% ipython --no-banner

In [1]: import numpy as np

In [2]: from numpy import linalg as LA

In [3]: np.set_printoptions(suppress=True, linewidth=200)

In [4]: X = np.tanh(np.array([[0.3, -0.8],
   ...:     [-1.2, 1.6],
   ...:     [-0.4, 1.6],
   ...:     [-0.7, -0.3],
   ...:     [-1.1, 0.6],
   ...:     [-1.5, -0.9],
   ...:     [0.6, -0.5],
   ...:     [0.2, -0.4],
   ...:     [0.4, 1.9],
   ...:     [-1.9, -0.7],
   ...:     [-0.4, -0.8],
   ...:     [0.7, 1.8],
   ...:     [-1.3, 1.8],
   ...:     [-0.7, 0.2],
   ...:     [1.1, -0.2],
   ...:     [-0.4, -1.6],
   ...:     [1.9, 0.6],
   ...:     [-0.3, -1.0],
   ...:     [0.9, -1.4],
   ...:     [2.1, 0.5],
   ...:     [0.9, 0.7],
   ...:     [0.3, -0.3],
   ...:     [-0.5, -1.5],
   ...:     [1.0, -0.9],
   ...:     [-1.7, -1.7],
   ...:     [1.6, 1.3],
   ...:     [-0.5, 0.0],
   ...:     [-0.4, -0.1],
   ...:     [0.2, 0.8],
   ...:     [-1.3, -2.2]]) @ np.array([[-1.3, -0.6, -1.2, -0.1, -1.4, -0.3],
   ...:     [0.1, -2.2, -1.1, 0.6, -1.0, 0.9]]))

In [5]: X.round(2)
Out[5]: 
array([[-0.44,  0.92,  0.48, -0.47,  0.36, -0.67],
       [ 0.94, -0.99, -0.31,  0.79,  0.08,  0.95],
       [ 0.59, -1.  , -0.86,  0.76, -0.78,  0.92],
       [ 0.71,  0.79,  0.82, -0.11,  0.86, -0.06],
       [ 0.9 , -0.58,  0.58,  0.44,  0.74,  0.7 ],
       [ 0.95,  0.99,  0.99, -0.37,  1.  , -0.35],
       [-0.68,  0.63, -0.17, -0.35, -0.33, -0.56],
       [-0.29,  0.64,  0.2 , -0.25,  0.12, -0.4 ],
       [-0.32, -1.  , -0.99,  0.8 , -0.99,  0.92],
       [ 0.98,  0.99,  1.  , -0.23,  1.  , -0.06],
       [ 0.41,  0.96,  0.88, -0.41,  0.88, -0.54],
       [-0.62, -1.  , -0.99,  0.77, -0.99,  0.89],
       [ 0.95, -1.  , -0.4 ,  0.84,  0.02,  0.96],
       [ 0.73, -0.02,  0.55,  0.19,  0.65,  0.37],
       [-0.9 , -0.22, -0.8 , -0.23, -0.87, -0.47],
       [ 0.35,  1.  ,  0.98, -0.73,  0.97, -0.87],
       [-0.98, -0.99, -0.99,  0.17, -1.  , -0.03],
       [ 0.28,  0.98,  0.9 , -0.52,  0.89, -0.67],
       [-0.86,  0.99,  0.43, -0.73,  0.14, -0.91],
       [-0.99, -0.98, -1.  ,  0.09, -1.  , -0.18],
       [-0.8 , -0.97, -0.95,  0.32, -0.96,  0.35],
       [-0.4 ,  0.45, -0.03, -0.21, -0.12, -0.35],
       [ 0.46,  1.  ,  0.98, -0.69,  0.98, -0.83],
       [-0.88,  0.88, -0.21, -0.56, -0.46, -0.8 ],
       [ 0.97,  1.  ,  1.  , -0.69,  1.  , -0.77],
       [-0.96, -1.  , -1.  ,  0.55, -1.  ,  0.6 ],
       [ 0.57,  0.29,  0.54,  0.05,  0.6 ,  0.15],
       [ 0.47,  0.43,  0.53, -0.02,  0.58,  0.03],
       [-0.18, -0.95, -0.81,  0.43, -0.79,  0.58],
       [ 0.9 ,  1.  ,  1.  , -0.83,  1.  , -0.92]])

In [6]: vec = np.array([4, 4, 1, 5, 4, 8])

In [7]: rhs = X @ vec

In [8]: np.round(LA.lstsq(X, rhs)[0], 2)
Out[8]: array([4., 4., 1., 5., 4., 8.])

In [9]: rng = np.random.default_rng(74251)

In [10]: rhs = rhs + 0.3 * rng.normal(size=30)

In [11]: rhs.round(2)
Out[11]: 
array([ -3.91,  11.67,   5.26,   8.88,  12.58,   7.91,  -8.09,  -1.88,   1.88,  11.17,   3.18,  -0.9 ,  10.99,   9.82, -13.38,  -0.33, -12.22,   1.13,  -9.16, -13.77,  -7.25,  -4.04,   0.19, -11.76,
         2.64,  -5.58,   7.67,   6.73,  -1.88,   1.11])

In [12]: b, *_ = LA.lstsq(X, rhs)

In [13]: [round(float(LA.norm(LA.solve(X.T @ X + lam * np.eye(6), X.T @ rhs))), 2) for lam in (0, 1, 10, 100)]
Out[13]: [11.83, 9.25, 6.04, 1.7]

In [14]: np.round(X.T @ (rhs - X @ b), 2) + 0
Out[14]: array([0., 0., 0., 0., 0., 0.])
